% ipython --no-banner

In [1]: import numpy as np

In [2]: from numpy import linalg as LA

In [3]: np.set_printoptions(precision=1, suppress=True, linewidth=120, floatmode="fixed")

In [4]: F = np.loadtxt("m.csv", delimiter=",")

In [5]: print(F.round(1) + 0)
[[ 0.8  0.0 -0.4  0.0 -0.3]
 [ 0.0  1.0  0.1  0.0  0.0]
 [-0.4  0.1  1.8  0.0 -0.5]
 [ 0.0  0.0  0.0  1.0  0.1]
 [-0.3  0.0 -0.5  0.1  0.4]]

In [6]: r0 = np.array([9, -1, 3])

In [7]: print(np.round(np.correlate(F[2], F[4], "full"), 1) + 0)
[-0.2  0.0  0.9  0.0 -0.9  0.0 -0.4  0.0  0.2]

In [8]: print(np.polyval(r0, F[2]))
[ 4.8  3.0 29.7  3.0  5.4]

In [9]: print(np.convolve(F[2], r0))
[-3.5  1.4 14.7 -1.4  1.1  0.5 -1.4]

In [10]: print(np.round(np.cross(F[2, :3], F[4, :3]), 1) + 0)
[-0.1 -0.8  0.0]

In [11]: x0 = np.array([5, 3, 5, 5, 4])

In [12]: h1 = np.maximum(F @ x0, 0)

In [13]: print(np.maximum(F @ x0, 0) - np.maximum(-F @ x0, 0))
[ 0.9  3.7  5.4  5.4 -2.0]

In [14]: print(h1)
[0.9 3.7 5.4 5.4 0.0]

In [15]: print(np.tanh(F @ x0))
[ 0.7  1.0  1.0  1.0 -1.0]

In [16]: C2 = F.T @ F

In [17]: print(C2.round(1) + 0)
[[ 0.9  0.0 -0.9  0.1 -0.2]
 [ 0.0  1.0  0.3  0.0  0.0]
 [-0.9  0.3  3.5  0.0 -0.9]
 [ 0.1  0.0  0.0  1.0  0.1]
 [-0.2  0.0 -0.9  0.1  0.5]]

In [18]: print(np.round(LA.eigvalsh(C2)[::-1], 1) + 0)
[4.0 1.0 1.0 1.0 0.0]

In [19]: print(np.diag(C2))
[0.9 1.0 3.5 1.0 0.5]

In [20]: print(LA.matrix_rank(C2))
4
